$ python3 -q
>>> import numpy as np
>>> np.set_printoptions(precision=2, suppress=True, linewidth=100)
>>> W0 = np.loadtxt("out1.csv", delimiter=",")
>>> print(W0)
[[ 4.98 -1.07 -2.05 -5.07 -1.59 -5.76  2.76 -0.9 ]
 [-3.21  0.54 -3.    4.21 -0.38  5.26  5.72 -1.44]
 [-0.25 -0.11 -4.65  1.28 -1.47  1.99  8.11 -2.18]
 [ 0.95 -0.36 -4.82 -0.01 -1.75  0.49  8.21 -2.25]
 [ 3.67 -0.88 -4.03 -3.18 -1.99 -3.34  6.4  -1.84]
 [ 1.55 -0.16  4.16 -2.62  1.07 -3.51 -7.48  1.97]
 [ 4.75 -0.93  0.75 -5.42 -0.63 -6.46 -2.07  0.41]
 [ 4.36 -0.99 -3.34 -4.1  -1.9  -4.49  5.09 -1.51]
 [-4.62  0.89 -1.06  5.34  0.51  6.4   2.59 -0.55]
 [ 4.86 -0.96  0.44 -5.48 -0.76 -6.5  -1.55  0.26]
 [-4.3   0.98  3.42  4.01  1.91  4.37 -5.25  1.55]
 [ 2.27 -0.32  3.75 -3.33  0.8  -4.3  -6.88  1.78]
 [ 1.43 -0.46 -4.81 -0.54 -1.84 -0.14  8.12 -2.24]
 [-2.46  0.37 -3.62  3.51 -0.73  4.5   6.68 -1.72]
 [-3.94  0.93  3.8   3.53  1.97  3.77 -5.97  1.74]
 [-3.45  0.6  -2.76  4.42 -0.26  5.49  5.35 -1.33]
 [-3.8   0.9   3.92  3.35  1.98  3.55 -6.2   1.79]
 [-0.97  0.37  4.82  0.03  1.75 -0.46 -8.21  2.25]
 [ 3.42 -0.59  2.8  -4.39  0.28 -5.46 -5.41  1.35]
 [ 1.41 -0.45 -4.81 -0.51 -1.83 -0.11  8.13 -2.24]
 [ 5.05 -1.08 -1.76 -5.2  -1.51 -5.95  2.24 -0.76]
 [-0.01  0.17  4.71 -1.01  1.54 -1.67 -8.17  2.21]
 [ 5.11 -1.06 -1.06 -5.42 -1.29 -6.28  1.02 -0.44]
 [-4.67  0.9  -0.95  5.37  0.55  6.42  2.41 -0.5 ]
 [ 5.03 -1.08 -1.82 -5.17 -1.53 -5.91  2.35 -0.79]
 [-5.06  1.03  0.43  5.51  1.08  6.45  0.08  0.14]
 [-4.59  1.03  3.01  4.42  1.83  4.9  -4.48  1.36]
 [-4.71  0.92 -0.84  5.4   0.6   6.45  2.23 -0.45]
 [ 4.96 -0.99  0.11 -5.51 -0.88 -6.5  -1.    0.11]
 [ 4.   -0.73  2.11 -4.88 -0.05 -5.96 -4.31  1.04]
 [ 4.18 -0.97 -3.56 -3.85 -1.94 -4.17  5.51 -1.62]
 [-5.1   1.05  0.81  5.47  1.21  6.36 -0.58  0.32]
 [-2.85  0.73  4.49  2.18  1.99  2.11 -7.33  2.07]
 [ 2.19 -0.31  3.8  -3.25  0.84 -4.22 -6.95  1.81]
 [ 0.18  0.13  4.67 -1.21  1.49 -1.91 -8.13  2.19]
 [ 2.12 -0.59 -4.71 -1.33 -1.93 -1.08  7.84 -2.18]
 [-1.34  0.12 -4.27  2.41 -1.15  3.28  7.62 -2.01]]
>>> basis = W0[[24, 18]].astype(float)
>>> for _ in range(3):
...     idx = np.linalg.norm(W0[:, None] - basis, axis=-1).argmin(axis=1)
...     basis = np.array([W0[idx == j].mean(axis=0) for j in range(2)])
... 
>>> print(idx)
[0 0 0 0 0 1 1 0 0 0 1 1 0 0 1 0 1 1 1 0 0 1 0 0 0 1 1 0 0 1 0 1 1 1 1 0 0]
>>> print(basis[1] - basis[0])
[ -1.88   0.59   5.95   0.79   2.29   0.32 -10.02   2.76]
>>> print(np.bincount(idx))
[21 16]
>>> idx = W0[:, 0] > np.median(W0[:, 0])
>>> f = W0[idx].mean(axis=0) - W0[~idx].mean(axis=0)
>>> print(f)
[ 6.48 -1.34 -1.21 -6.91 -1.59 -8.02  1.05 -0.49]
>>> D = np.linalg.norm(W0[:, None] - W0[None], axis=-1)
>>> print(D[:5, :5])
[[ 0.   16.99 12.88 10.98  5.42]
 [16.99  0.    6.21  8.41 13.5 ]
 [12.88  6.21  0.    2.36  8.24]
 [10.98  8.41  2.36  0.    6.04]
 [ 5.42 13.5   8.24  6.04  0.  ]]
>>> print(D.shape)
(37, 37)
>>> print(D[0].round(6).argsort(kind="stable")[:4])
[ 0 24 20 22]
>>> print(round(np.trace(np.linalg.pinv(W0) @ W0), 2))
2.0
>>> print(np.linalg.lstsq(W0[:-1].T, W0[-1])[2])
2
>>> rank = np.linalg.matrix_rank(W0)
>>> print(rank)
2
>>> N = np.linalg.svd(W0)[2][rank:].T
>>> print([int(np.linalg.matrix_rank(W0[:i])) for i in range(1, len(W0) + 1)])
[1, 2, 2, 2, 2, 2, 2, 2, 2, 2, 2, 2, 2, 2, 2, 2, 2, 2, 2, 2, 2, 2, 2, 2, 2, 2, 2, 2, 2, 2, 2, 2, 2, 2, 2, 2, 2]
>>> print([int(np.linalg.matrix_rank(np.delete(W0, i, axis=0))) for i in range(37)])
[2, 2, 2, 2, 2, 2, 2, 2, 2, 2, 2, 2, 2, 2, 2, 2, 2, 2, 2, 2, 2, 2, 2, 2, 2, 2, 2, 2, 2, 2, 2, 2, 2, 2, 2, 2, 2]
>>> print(np.round(N @ N.T, 2) + 0)
[[ 0.74  0.05  0.05  0.28  0.07  0.32 -0.05  0.02]
 [ 0.05  0.99 -0.02 -0.06 -0.02 -0.06  0.02 -0.01]
 [ 0.05 -0.02  0.77 -0.01 -0.09  0.01  0.39 -0.11]
 [ 0.28 -0.06 -0.01  0.7  -0.05 -0.36 -0.03  0.  ]
 [ 0.07 -0.02 -0.09 -0.05  0.96 -0.05  0.14 -0.04]
 [ 0.32 -0.06  0.01 -0.36 -0.05  0.58 -0.08  0.01]
 [-0.05  0.02  0.39 -0.03  0.14 -0.08  0.32  0.18]
 [ 0.02 -0.01 -0.11  0.   -0.04  0.01  0.18  0.95]]
>>> print([int(np.linalg.matrix_rank(W0[:, :j + 1])) for j in range(8)])
[1, 2, 2, 2, 2, 2, 2, 2]
>>> print(N.shape)
(8, 6)
>>> E = np.load("block13.npy")
>>> print(E.round(2) + 0)
[[-0.9   2.    1.78  0.88 -0.16  0.36  0.31]
 [-0.57  2.19  0.98  1.31  0.02  1.09 -0.04]
 [-0.92  0.04  2.13 -0.73 -0.41 -1.49  0.83]
 [ 0.52  1.06 -1.37  1.29  0.37  1.84 -0.74]
 [-0.7  -0.65  1.72 -1.1  -0.4  -1.76  0.8 ]
 [ 0.16  1.66 -0.64  1.48  0.28  1.8  -0.57]
 [-0.79 -0.42  1.89 -0.99 -0.41 -1.69  0.82]
 [-1.08  1.12  2.33  0.02 -0.35 -0.75  0.7 ]
 [-0.84  2.08  1.62  0.99 -0.12  0.53  0.24]
 [ 0.04 -1.89  0.21 -1.5  -0.22 -1.69  0.44]
 [ 0.52 -2.19 -0.87 -1.35 -0.04 -1.16  0.08]
 [-0.73  2.16  1.35  1.15 -0.06  0.8   0.11]
 [ 0.63  0.81 -1.6   1.18  0.39  1.8  -0.78]
 [-0.97  1.88  1.95  0.73 -0.2   0.14  0.4 ]
 [ 0.96 -0.19 -2.19  0.64  0.41  1.41 -0.82]
 [-0.04 -1.81  0.37 -1.5  -0.25 -1.74  0.49]
 [ 0.74  0.56 -1.79  1.06  0.4   1.73 -0.81]
 [-0.15 -1.67  0.61 -1.48 -0.28 -1.8   0.56]
 [ 1.   -1.8  -2.03 -0.64  0.23 -0.01 -0.45]
 [-0.56  2.19  0.95  1.32  0.02  1.11 -0.05]
 [ 0.88 -2.03 -1.73 -0.92  0.14 -0.42 -0.29]
 [-1.08  1.03  2.33 -0.05 -0.36 -0.83  0.72]
 [ 0.86 -2.06 -1.66 -0.97  0.13 -0.49 -0.26]
 [-0.86 -0.2   2.01 -0.87 -0.41 -1.6   0.83]
 [-0.22 -1.57  0.76 -1.46 -0.3  -1.82  0.6 ]
 [-0.61  2.19  1.07  1.27  0.    1.02  0.  ]
 [-0.17  2.01  0.07  1.49  0.18  1.59 -0.36]
 [-1.01  0.44  2.27 -0.48 -0.4  -1.26  0.8 ]
 [ 0.97 -1.87 -1.96 -0.72  0.2  -0.12 -0.41]]
>>> print(np.linalg.matrix_rank(E, rtol=0.1))
2
>>> print(np.argsort(-np.linalg.norm(E, axis=0).round(6), kind="stable")[:3])
[1 2 5]
